% ipython --no-banner

In [1]: import numpy as np

In [2]: np.set_printoptions(precision=2, suppress=True, linewidth=160)

In [3]: arr = np.load("arr.npy")

In [4]: arr
Out[4]: 
array([[0.3 , 0.4 , 0.  , 0.2 , 0.1 , 0.  ],
       [0.25, 0.17, 0.42, 0.08, 0.  , 0.08],
       [0.11, 0.22, 0.11, 0.22, 0.11, 0.22],
       [0.28, 0.28, 0.  , 0.11, 0.11, 0.22],
       [0.13, 0.2 , 0.13, 0.13, 0.27, 0.13],
       [0.19, 0.24, 0.1 , 0.14, 0.1 , 0.24]])

In [5]: M2 = arr / np.sqrt((arr ** 2).mean(axis=1, keepdims=True))

In [6]: np.linalg.matrix_rank(M2) == np.linalg.matrix_rank(arr)
Out[6]: np.True_

In [7]: np.linalg.matrix_rank(arr - arr.mean(axis=1, keepdims=True))
Out[7]: np.int64(5)

In [8]: np.linalg.norm(M2, axis=1)
Out[8]: array([2.45, 2.45, 2.45, 2.45, 2.45, 2.45])

In [9]: O, Rm = np.linalg.qr(arr)

In [10]: np.abs(np.diag(Rm))
Out[10]: array([0.54, 0.18, 0.33, 0.04, 0.17, 0.13])

In [11]: round(abs(Rm[0, 0]), 2), np.round(np.linalg.norm(arr[:, 0]), 2)
Out[11]: (np.float64(0.54), np.float64(0.54))

In [12]: round(np.trace(O @ O.T), 2)
Out[12]: np.float64(6.0)

In [13]: vec = np.array([1, 2, 1, 3, 2, 1])

In [14]: rhs = arr @ vec

In [15]: rhs
Out[15]: array([1.9 , 1.33, 1.78, 1.61, 1.73, 1.62])

In [16]: np.linalg.solve(arr, rhs)
Out[16]: array([1., 2., 1., 3., 2., 1.])

In [17]: np.linalg.solve(arr, rhs + arr[:, 4])
Out[17]: array([1., 2., 1., 3., 3., 1.])

In [18]: data = np.load("dump.npy")

In [19]: data
Out[19]: 
array([[0, 0, 0, 0, 0, 1],
       [0, 0, 0, 1, 0, 0],
       [1, 0, 0, 0, 0, 0],
       [0, 0, 0, 0, 1, 0],
       [0, 1, 0, 0, 0, 0],
       [0, 0, 1, 0, 0, 0]])

In [20]: # orthonormal columns

In [21]: np.linalg.svd(data, compute_uv=False)
Out[21]: array([1., 1., 1., 1., 1., 1.])

In [22]: data @ data.T
Out[22]: 
array([[1, 0, 0, 0, 0, 0],
       [0, 1, 0, 0, 0, 0],
       [0, 0, 1, 0, 0, 0],
       [0, 0, 0, 1, 0, 0],
       [0, 0, 0, 0, 1, 0],
       [0, 0, 0, 0, 0, 1]])

In [23]: M = np.array([[9, -3, 3, 3, 3, -1],
    ...:     [3, -18, -2, 2, -3, -2],
    ...:     [-1, 0, -32, -1, 2, -1],
    ...:     [3, 0, -3, 11, 0, 0],
    ...:     [3, -1, -3, 0, 32, -2],
    ...:     [2, 1, 0, 3, -1, -30]])

In [24]: np.unravel_index(np.abs(M).argmax(), M.shape)
Out[24]: (np.int64(2), np.int64(2))

In [25]: np.diff(M, axis=0)
Out[25]: 
array([[ -6, -15,  -5,  -1,  -6,  -1],
       [ -4,  18, -30,  -3,   5,   1],
       [  4,   0,  29,  12,  -2,   1],
       [  0,  -1,   0, -11,  32,  -2],
       [ -1,   2,   3,   3, -33, -28]])

In [26]: np.linalg.svd(M, compute_uv=False)
Out[26]: array([34.78, 30.43, 30.24, 19.29, 12.03,  6.08])

In [27]: np.abs(M).max()
Out[27]: np.int64(32)

In [28]: M.mean(axis=0)
Out[28]: array([ 3.17, -3.5 , -6.17,  3.  ,  5.5 , -6.  ])

In [29]: M.sum(axis=0)
Out[29]: array([ 19, -21, -37,  18,  33, -36])

In [30]: rng = np.random.default_rng(495)

In [31]: labels = rng.permutation(6)

In [32]: M2 = M[:, labels] * rng.choice([-1, 1], 6)

In [33]: M2
Out[33]: 
array([[  1,   3,  -3,  -9,  -3,   3],
       [  2,  -3, -18,  -3,  -2,  -2],
       [  1,   2,   0,   1,   1, -32],
       [  0,   0,   0,  -3, -11,  -3],
       [  2,  32,  -1,  -3,   0,  -3],
       [ 30,  -1,   1,  -2,  -3,   0]])

In [34]: left, _, Vt = np.linalg.svd(M.T @ M2)

In [35]: np.round(left @ Vt, 2) + 0
Out[35]: 
array([[ 0.,  0.,  0., -1.,  0.,  0.],
       [ 0.,  0.,  1.,  0.,  0.,  0.],
       [ 0.,  0.,  0.,  0.,  0.,  1.],
       [ 0.,  0.,  0.,  0., -1.,  0.],
       [ 0.,  1.,  0.,  0.,  0.,  0.],
       [-1.,  0.,  0.,  0.,  0.,  0.]])

In [36]: labels
Out[36]: array([5, 4, 1, 0, 3, 2])

In [37]: np.round(np.linalg.lstsq(M, M2)[0], 2) + 0
Out[37]: 
array([[ 0.,  0.,  0., -1.,  0.,  0.],
       [ 0.,  0.,  1.,  0.,  0.,  0.],
       [ 0.,  0.,  0.,  0.,  0.,  1.],
       [ 0.,  0.,  0.,  0., -1.,  0.],
       [ 0.,  1.,  0.,  0.,  0.,  0.],
       [-1.,  0.,  0.,  0.,  0.,  0.]])
